$ ipython --no-banner

In [1]: import numpy as np

In [2]: import numpy.linalg as la

In [3]: np.set_printoptions(suppress=True, linewidth=200)

In [4]: m1 = np.minimum.outer(np.arange(1, 10), np.arange(1, 10)) * 5

In [5]: m1
Out[5]: 
array([[ 5,  5,  5,  5,  5,  5,  5,  5,  5],
       [ 5, 10, 10, 10, 10, 10, 10, 10, 10],
       [ 5, 10, 15, 15, 15, 15, 15, 15, 15],
       [ 5, 10, 15, 20, 20, 20, 20, 20, 20],
       [ 5, 10, 15, 20, 25, 25, 25, 25, 25],
       [ 5, 10, 15, 20, 25, 30, 30, 30, 30],
       [ 5, 10, 15, 20, 25, 30, 35, 35, 35],
       [ 5, 10, 15, 20, 25, 30, 35, 40, 40],
       [ 5, 10, 15, 20, 25, 30, 35, 40, 45]])

In [6]: # symmetric, so the eigenvalues are real

In [7]: low = la.cholesky(m1)

In [8]: la.eigvalsh(m1).min() > 0
Out[8]: np.True_

In [9]: Uu, s, Vh = la.svd(m1, full_matrices=False)

In [10]: np.round(Vh @ Vh.T, 2) + 0
Out[10]: 
array([[1., 0., 0., 0., 0., 0., 0., 0., 0.],
       [0., 1., 0., 0., 0., 0., 0., 0., 0.],
       [0., 0., 1., 0., 0., 0., 0., 0., 0.],
       [0., 0., 0., 1., 0., 0., 0., 0., 0.],
       [0., 0., 0., 0., 1., 0., 0., 0., 0.],
       [0., 0., 0., 0., 0., 1., 0., 0., 0.],
       [0., 0., 0., 0., 0., 0., 1., 0., 0.],
       [0., 0., 0., 0., 0., 0., 0., 1., 0.],
       [0., 0., 0., 0., 0., 0., 0., 0., 1.]])

In [11]: round(np.sqrt((s ** 2).sum()), 2), round(la.norm(m1), 2)
Out[11]: (np.float64(184.73), np.float64(184.73))

In [12]: np.abs(Uu[:, 0]).round(6).argmax()
Out[12]: np.int64(8)

In [13]: np.round(np.cumsum(s ** 2) / np.sum(s ** 2), 2)
Out[13]: array([0.98, 1.  , 1.  , 1.  , 1.  , 1.  , 1.  , 1.  , 1.  ])

In [14]: Uu.shape, s.shape, Vh.shape
Out[14]: ((9, 9), (9,), (9, 9))

In [15]: np.round(np.abs(Vh[0]), 2)
Out[15]: array([0.08, 0.15, 0.22, 0.28, 0.34, 0.38, 0.42, 0.44, 0.46])

In [16]: (s > 1e-8).sum()
Out[16]: np.int64(9)

In [17]: np.round(Uu.T @ Uu, 2) + 0
Out[17]: 
array([[1., 0., 0., 0., 0., 0., 0., 0., 0.],
       [0., 1., 0., 0., 0., 0., 0., 0., 0.],
       [0., 0., 1., 0., 0., 0., 0., 0., 0.],
       [0., 0., 0., 1., 0., 0., 0., 0., 0.],
       [0., 0., 0., 0., 1., 0., 0., 0., 0.],
       [0., 0., 0., 0., 0., 1., 0., 0., 0.],
       [0., 0., 0., 0., 0., 0., 1., 0., 0.],
       [0., 0., 0., 0., 0., 0., 0., 1., 0.],
       [0., 0., 0., 0., 0., 0., 0., 0., 1.]])

In [18]: x0 = np.ones(9)

In [19]: for _ in range(7):
    ...:     x0 = m1 @ x0
    ...:     x0 /= la.norm(x0)
    ...:     print(round(x0 @ m1 @ x0, 2))
    ...: 
183.07
183.3
183.3
183.3
183.3
183.3
183.3

In [20]: round(la.eigvalsh(m1)[-1], 2)
Out[20]: np.float64(183.3)

In [21]: w, V = la.eigh(m1)

In [22]: w.round(2)
Out[22]: array([  1.28,   1.4 ,   1.62,   2.01,   2.73,   4.18,   7.75,  20.74, 183.3 ])

In [23]: np.round(la.eigvalsh(m1 + -3 * np.eye(9)), 2)
Out[23]: array([ -1.72,  -1.6 ,  -1.38,  -0.99,  -0.27,   1.18,   4.75,  17.74, 180.3 ])

In [24]: np.round(V @ np.diag(w) @ V.T, 2)
Out[24]: 
array([[ 5.,  5.,  5.,  5.,  5.,  5.,  5.,  5.,  5.],
       [ 5., 10., 10., 10., 10., 10., 10., 10., 10.],
       [ 5., 10., 15., 15., 15., 15., 15., 15., 15.],
       [ 5., 10., 15., 20., 20., 20., 20., 20., 20.],
       [ 5., 10., 15., 20., 25., 25., 25., 25., 25.],
       [ 5., 10., 15., 20., 25., 30., 30., 30., 30.],
       [ 5., 10., 15., 20., 25., 30., 35., 35., 35.],
       [ 5., 10., 15., 20., 25., 30., 35., 40., 40.],
       [ 5., 10., 15., 20., 25., 30., 35., 40., 45.]])

In [25]: np.unique(w.round(6) + 0, return_counts=True)[1]
Out[25]: array([1, 1, 1, 1, 1, 1, 1, 1, 1])

In [26]: np.round(np.abs(V[:, -1]), 2)
Out[26]: array([0.08, 0.15, 0.22, 0.28, 0.34, 0.38, 0.42, 0.44, 0.46])

In [27]: data = np.load("dump.npy")

In [28]: data
Out[28]: 
array([[ 3,  0,  0,  0, -3, -5,  0, -4],
       [ 0,  0, -2,  2,  0,  0, -3,  0],
       [ 0,  4,  0,  0, -3,  0, -1,  0],
       [ 0,  0, -2,  5,  0,  0,  0,  1],
       [ 0,  2,  0,  3, -1,  0,  0,  0],
       [ 0,  0,  0,  0,  0,  0,  0,  0],
       [-1,  0,  0,  0,  0,  2,  0,  0],
       [ 0,  0,  3,  0,  0, -3,  0,  0],
       [ 0,  0,  0,  0,  0,  0,  2,  0],
       [ 0,  0,  0,  1,  0,  0,  0,  0],
       [ 0,  0,  0,  2,  0,  0, -1,  0],
       [ 0,  0,  0,  0, -5,  5,  0,  0],
       [ 0, -1,  3,  0,  0,  0,  0,  0],
       [-5,  4,  0,  3,  0,  0,  0,  0],
       [ 0,  3,  0,  0,  0,  0,  0,  0],
       [ 0,  0,  0,  0,  0,  0,  0,  0]])

In [29]: Xs = data - data.mean(axis=0)

In [30]: Uu, s, Vh = la.svd(Xs, full_matrices=False)

In [31]: s.round(2)
Out[31]: array([9.31, 7.71, 6.5 , 6.28, 3.71, 3.34, 2.79, 1.29])

In [32]: C2 = np.cov(data, rowvar=False)

In [33]: np.argwhere(np.triu(np.abs(np.corrcoef(data.T)) > 0.8, 1))
Out[33]: array([], shape=(0, 2), dtype=int64)

In [34]: C2.shape
Out[34]: (8, 8)

In [35]: np.round(data.std(axis=0), 2)
Out[35]: array([1.47, 1.52, 1.27, 1.5 , 1.48, 1.98, 0.95, 1.01])

In [36]: Xs = (data - data.mean(axis=0)) / data.std(axis=0)

In [37]: np.argwhere(np.abs(Xs) > 2)
Out[37]: 
array([[ 0,  0],
       [ 0,  5],
       [ 0,  7],
       [ 1,  6],
       [ 2,  1],
       [ 3,  3],
       [ 7,  2],
       [ 8,  6],
       [11,  4],
       [11,  5],
       [12,  2],
       [13,  0],
       [13,  1]])

In [38]: coef = la.lstsq(np.delete(Xs, 3, axis=1), Xs[:, 3])[0]

In [39]: round(1 - np.var(Xs[:, 3] - np.delete(Xs, 3, axis=1) @ coef), 2)
Out[39]: np.float64(0.62)

In [40]: out = np.c_[data[:, :1] @ np.array([[4]]), np.array([-1, -1, -2, -1, -1, 2, -2, -1, 0, 0, 0, 0, 0, 2, 0, 1])]

In [41]: out
Out[41]: 
array([[ 12,  -1],
       [  0,  -1],
       [  0,  -2],
       [  0,  -1],
       [  0,  -1],
       [  0,   2],
       [ -4,  -2],
       [  0,  -1],
       [  0,   0],
       [  0,   0],
       [  0,   0],
       [  0,   0],
       [  0,   0],
       [-20,   2],
       [  0,   0],
       [  0,   1]])

In [42]: np.round(la.norm(la.qr(data)[0].T @ out, axis=0) ** 2 / ((out ** 2).sum(axis=0) + 1e-12), 2)
Out[42]: array([1.  , 0.37])

In [43]: la.matrix_rank(np.c_[data, out])
Out[43]: np.int64(9)

In [44]: np.round(la.norm(out - data @ la.lstsq(data, out)[0], axis=0), 2) + 0
Out[44]: array([0.  , 3.72])

In [45]: la.matrix_rank(out)
Out[45]: np.int64(2)

In [46]: rng = np.random.default_rng(21)

In [47]: idx = rng.permutation(8)

In [48]: out = data[:, idx] * rng.choice([-1, 1], 8)

In [49]: out
Out[49]: 
array([[ 5,  3, -3,  0,  0,  0, -4,  0],
       [ 0,  0,  0,  0,  3, -2,  0,  2],
       [ 0,  0, -3,  4,  1,  0,  0,  0],
       [ 0,  0,  0,  0,  0, -5,  1,  2],
       [ 0,  0, -1,  2,  0, -3,  0,  0],
       [ 0,  0,  0,  0,  0,  0,  0,  0],
       [-2, -1,  0,  0,  0,  0,  0,  0],
       [ 3,  0,  0,  0,  0,  0,  0, -3],
       [ 0,  0,  0,  0, -2,  0,  0,  0],
       [ 0,  0,  0,  0,  0, -1,  0,  0],
       [ 0,  0,  0,  0,  1, -2,  0,  0],
       [-5,  0, -5,  0,  0,  0,  0,  0],
       [ 0,  0,  0, -1,  0,  0,  0, -3],
       [ 0, -5,  0,  4,  0, -3,  0,  0],
       [ 0,  0,  0,  3,  0,  0,  0,  0],
       [ 0,  0,  0,  0,  0,  0,  0,  0]])

In [50]: Uu, _, Vh = la.svd(data.T @ out)

In [51]: np.round(la.lstsq(data, out)[0], 2) + 0
Out[51]: 
array([[ 0.,  1.,  0.,  0.,  0.,  0.,  0.,  0.],
       [ 0.,  0.,  0.,  1.,  0.,  0.,  0.,  0.],
       [ 0.,  0.,  0.,  0.,  0.,  0.,  0., -1.],
       [ 0.,  0.,  0.,  0.,  0., -1.,  0.,  0.],
       [ 0.,  0.,  1.,  0.,  0.,  0.,  0.,  0.],
       [-1.,  0.,  0.,  0.,  0.,  0.,  0.,  0.],
       [ 0.,  0.,  0.,  0., -1.,  0.,  0.,  0.],
       [ 0.,  0.,  0.,  0.,  0.,  0.,  1.,  0.]])

In [52]: np.round(Uu @ Vh, 2) + 0
Out[52]: 
array([[ 0.,  1.,  0.,  0.,  0.,  0.,  0.,  0.],
       [ 0.,  0.,  0.,  1.,  0.,  0.,  0.,  0.],
       [ 0.,  0.,  0.,  0.,  0.,  0.,  0., -1.],
       [ 0.,  0.,  0.,  0.,  0., -1.,  0.,  0.],
       [ 0.,  0.,  1.,  0.,  0.,  0.,  0.,  0.],
       [-1.,  0.,  0.,  0.,  0.,  0.,  0.,  0.],
       [ 0.,  0.,  0.,  0., -1.,  0.,  0.,  0.],
       [ 0.,  0.,  0.,  0.,  0.,  0.,  1.,  0.]])

In [53]: idx
Out[53]: array([5, 0, 4, 1, 6, 3, 7, 2])

In [54]: M = np.load("data.npy")

In [55]: M
Out[55]: 
array([[ -0.8,  -2.6,   0. , -10. ,   0.7,  -0.2],
       [  1.4,   1.6,   0.1,   0. ,  -0.5,   0.7],
       [ -0.7,   0.4,  -0.5, -30. ,   2.1,  -0.8],
       [ -1.5,   0.9,   0.6,  18. ,  -1.1,  -0.2],
       [  0.5,   1.2,   1. ,   4. ,   0.9,   1.6],
       [ -0.7,  -0.6,   1.6,  30. ,  -0.7,  -0.1],
       [ -0.1,  -0.2,   1.1,   4. ,  -0.6,   0.5],
       [ -0.4,  -1.2,  -0.2,  18. ,   0.7,   0.5],
       [  0. ,   1.2,  -0.3,  24. ,   1.6,  -1.8],
       [  0.3,  -0.3,   0.1, -10. ,   0.1,   1. ],
       [  0.1,  -0.8,  -1.2,  -8. ,  -0.7,  -0.8],
       [  1.2,  -0.9,  -0.1,  -8. ,  -1.2,   1.2],
       [  0.8,  -1.3,   1.2, -14. ,   0.7,   1.8],
       [  0.3,  -0.9,   0.7,  20. ,  -1.3,   0.3],
       [ -0.6,   0.5,  -0.8,  12. ,   0.1,   1.2],
       [  1.9,   0.9,   1. ,  -8. ,   0. ,   0.8]])

In [56]: # column 3 dominates

In [57]: out = M / la.norm(M, axis=1, keepdims=True)

In [58]: C2 = out @ out.T

In [59]: round(np.degrees(np.arccos(np.clip(C2[10, 8], -1, 1))), 2)
Out[59]: np.float64(166.17)

In [60]: idx = M[:, 4] > np.median(M[:, 4])

In [61]: u = M[idx].mean(axis=0) - M[~idx].mean(axis=0)

In [62]: idx.astype(int)
Out[62]: array([1, 0, 1, 0, 1, 0, 0, 1, 1, 1, 0, 0, 1, 0, 1, 0])

In [63]: (((M - M.mean(axis=0)) @ u > 0) == idx).mean()
Out[63]: np.float64(0.5)

In [64]: d = la.norm(M[:, None] - M[None], axis=-1)

In [65]: np.flatnonzero(d[0] < d.mean() / 2)
Out[65]: array([ 0,  9, 10, 11, 12, 15])

In [66]: d.mean(axis=1).argmax()
Out[66]: np.int64(2)

In [67]: d.shape
Out[67]: (16, 16)

In [68]: d[:5, :5].round(2)
Out[68]: 
array([[ 0.  , 11.17, 20.29, 28.29, 14.71],
       [11.17,  0.  , 30.25, 18.28,  4.53],
       [20.29, 30.25,  0.  , 48.13, 34.17],
       [28.29, 18.28, 48.13,  0.  , 14.4 ],
       [14.71,  4.53, 34.17, 14.4 ,  0.  ]])

In [69]: np.unravel_index(d.round(6).argmax(), d.shape)
Out[69]: (np.int64(2), np.int64(5))
